In [1]: import numpy as np

In [2]: np.set_printoptions(precision=1, suppress=True, linewidth=100)

In [3]: A = np.load("run1.npy")

In [4]: print(A)
[[ 1 -8  4  6 -7]
 [-8  4 -6 -9  5]
 [-4 -4 -3  6  2]
 [ 9  2  1  0 -3]
 [ 1 -8  4  6 -7]
 [-1 -4 -9 -3 -7]]

In [5]: x0 = np.array([0, 0, 0, 1, 4])

In [6]: rhs = A @ x0

In [7]: print(np.round(np.linalg.lstsq(A, rhs)[0], 1) + 0)
[0. 0. 0. 1. 4.]

In [8]: try:
   ...:     np.linalg.solve(A, rhs)
   ...: except np.linalg.LinAlgError as e:
   ...:     print(e)
   ...: 
Last 2 dimensions of the array must be square

In [9]: rng = np.random.default_rng(1156)

In [10]: rhs = rhs + 0.3 * rng.normal(size=6)

In [11]: print(rhs)
[-22.2  10.9  14.6 -12.1 -22.3 -31.2]

In [12]: b, *_ = np.linalg.lstsq(A, rhs)

In [13]: print(round(float(np.linalg.norm(rhs - A @ b)), 1))
0.1

In [14]: print(b.round())
[ 0. -0. -0.  1.  4.]

In [15]: print(b.round(1) + 0)
[ 0.   0.  -0.1  1.   4.1]

In [16]: blk = np.stack([A, -2 * A, A[::-1]])

In [17]: print((blk @ A.T).shape)
(3, 6, 6)

In [18]: print(np.linalg.norm(blk, axis=(1, 2)))
[29.8 59.5 29.8]

In [19]: print(np.einsum("bij,cij->bc", blk, blk))
[[  886 -1772  -360]
 [-1772  3544   720]
 [ -360   720   886]]

In [20]: print(np.linalg.matrix_rank(blk))
[5 5 5]

In [21]: print(blk.sum(axis=0))
[[ -2   4 -13  -9   0]
 [  9 -12  10  15 -12]
 [ 13   6   4  -6  -5]
 [-13  -6  -4   6   5]
 [ -9  12 -10 -15  12]
 [  2  -4  13   9   0]]

In [22]: U, sig, VT = np.linalg.svd(A)

In [23]: print(sig)
[22.7 14.2 11.6  5.8  0.4]

In [24]: Y = U[:, :4] @ np.diag(sig[:4]) @ VT[:4]

In [25]: print(round(float(np.linalg.norm(A - Y) / np.linalg.norm(A)), 1))
0.0

In [26]: print(Y)
[[ 1.  -7.9  4.   6.  -7.1]
 [-8.1  4.2 -6.  -8.9  4.9]
 [-4.  -3.9 -3.   6.   1.9]
 [ 8.9  2.2  1.   0.1 -3.1]
 [ 1.  -7.9  4.   6.  -7.1]
 [-1.  -4.1 -9.  -3.  -6.9]]

In [27]: print(round(np.linalg.norm(A - Y, 2), 1), round(float(sig[4]), 1))
0.4 0.4

In [28]: print(np.round(np.abs(A - Y).max(), 1))
0.2
